$ python -q
>>> import numpy as np
>>> np.set_printoptions(suppress=True, linewidth=140)
>>> rd = lambda a: np.round(a, 1) + 0
>>> mat = np.load("dump.npy")
>>> print(mat)
[[ 1 -1  1 -1  1 -1  1 -1]
 [ 1 -1 -1  1 -1  1  1 -1]
 [ 1  1  1  1  1  1  1  1]
 [ 1 -1 -1  1  1 -1 -1  1]]
>>> print(np.abs(mat).max())
1
>>> print(np.linalg.matrix_rank(mat))
4
>>> print(rd(np.linalg.norm(mat, 1)), rd(np.linalg.norm(mat, np.inf)))
4.0 8.0
>>> print(rd(np.linalg.norm(mat[3], 1)), rd(np.linalg.norm(mat[3], np.inf)))
8.0 1.0
>>> print(rd(np.linalg.norm(mat, axis=1)))
[2.8 2.8 2.8 2.8]
>>> print(rd(np.linalg.norm(mat) ** 2 / np.linalg.norm(mat, 2) ** 2))
4.0
>>> f, g = mat[2], mat[3]
>>> print(f @ g)
0
>>> p = (f @ g) / (f @ f) * f
>>> print(rd(np.linalg.norm(f + g) ** 2 + np.linalg.norm(f - g) ** 2))
32.0
>>> print(g - p)
[ 1. -1. -1.  1.  1. -1. -1.  1.]
>>> print(p)
[0. 0. 0. 0. 0. 0. 0. 0.]
>>> print((g - p) @ f)
0.0
>>> Y = np.array([[-3, 3], [-1, -2]])
>>> M = Y.T @ Y
>>> print(M)
[[10 -7]
 [-7 13]]
>>> vals, vecs = np.linalg.eigh(M)
>>> print(vals.sum(), np.trace(M))
23.0 23
>>> print(rd(np.linalg.eigvalsh(M + 4 * np.eye(2))))
[ 8.3 22.7]
>>> print(rd(np.linalg.eigvalsh(M @ M)))
[ 18.8 348.2]
>>> print(rd(vecs.T @ vecs))
[[1. 0.]
 [0. 1.]]
>>> print(rd(vecs @ np.diag(vals) @ vecs.T))
[[10. -7.]
 [-7. 13.]]
>>> print((vals > 1e-8).sum(), (vals < -1e-8).sum())
2 0
>>> print(rd(vecs.T @ M @ vecs))
[[ 4.3  0. ]
 [ 0.  18.7]]
>>> x = np.array([2, 1])
>>> y = M @ x
>>> print(y)
[13 -1]
>>> print(rd(np.linalg.solve(M, y + M[:, 0])))
[3. 1.]
>>> print(rd(np.linalg.solve(M, M[:, 1])))
[0. 1.]
>>> x = np.ones(2)
>>> for _ in range(3):
...     x = M @ x
...     x /= np.linalg.norm(x)
...     print(round(x @ M @ x, 1))
... 
6.8
15.7
18.5
>>> print(rd(x))
[-0.5  0.8]
>>> print(rd(np.linalg.eigvalsh(M)[-1]))
18.7
>>> theta = np.radians(45)
>>> r_ = np.eye(2)
>>> r_[0, 0] = r_[1, 1] = np.cos(theta)
>>> r_[0, 1], r_[1, 0] = -np.sin(theta), np.sin(theta)
>>> print(rd(r_))
[[ 0.7 -0.7]
 [ 0.7  0.7]]
>>> Y = M @ r_.T
>>> print(rd(np.linalg.det(r_)), rd(np.trace(r_)))
1.0 1.4
>>> print(rd(np.linalg.svd(M, compute_uv=False)), rd(np.linalg.svd(Y, compute_uv=False)))
[18.7  4.3] [18.7  4.3]
>>> print(rd(Y))
[[ 12.    2.1]
 [-14.1   4.2]]
>>> print(np.allclose(np.linalg.norm(M, axis=1), np.linalg.norm(Y, axis=1)))
True
>>> A = np.load("block4.npy")
>>> print(A)
[[ 0  2 -2]
 [-2  0  2]
 [ 2 -2  0]]
>>> left, sigma, Vh = np.linalg.svd(A)
>>> vecs = Vh[:(sigma > 1e-8).sum()]
>>> rng = np.random.default_rng(215454)
>>> x = A[2] + -1 * A[0] + rng.integers(2) * np.eye(3)[2]
>>> print(x)
[ 2. -4.  3.]
>>> print(np.linalg.matrix_rank(np.vstack([A, x])))
3
>>> print(rd(np.linalg.norm(x - vecs.T @ vecs @ x)))
0.6
>>> print(rd(vecs.T @ vecs))
[[ 0.7 -0.3 -0.3]
 [-0.3  0.7 -0.3]
 [-0.3 -0.3  0.7]]
>>> print(rd(np.diag(vecs.T @ vecs)))
[0.7 0.7 0.7]
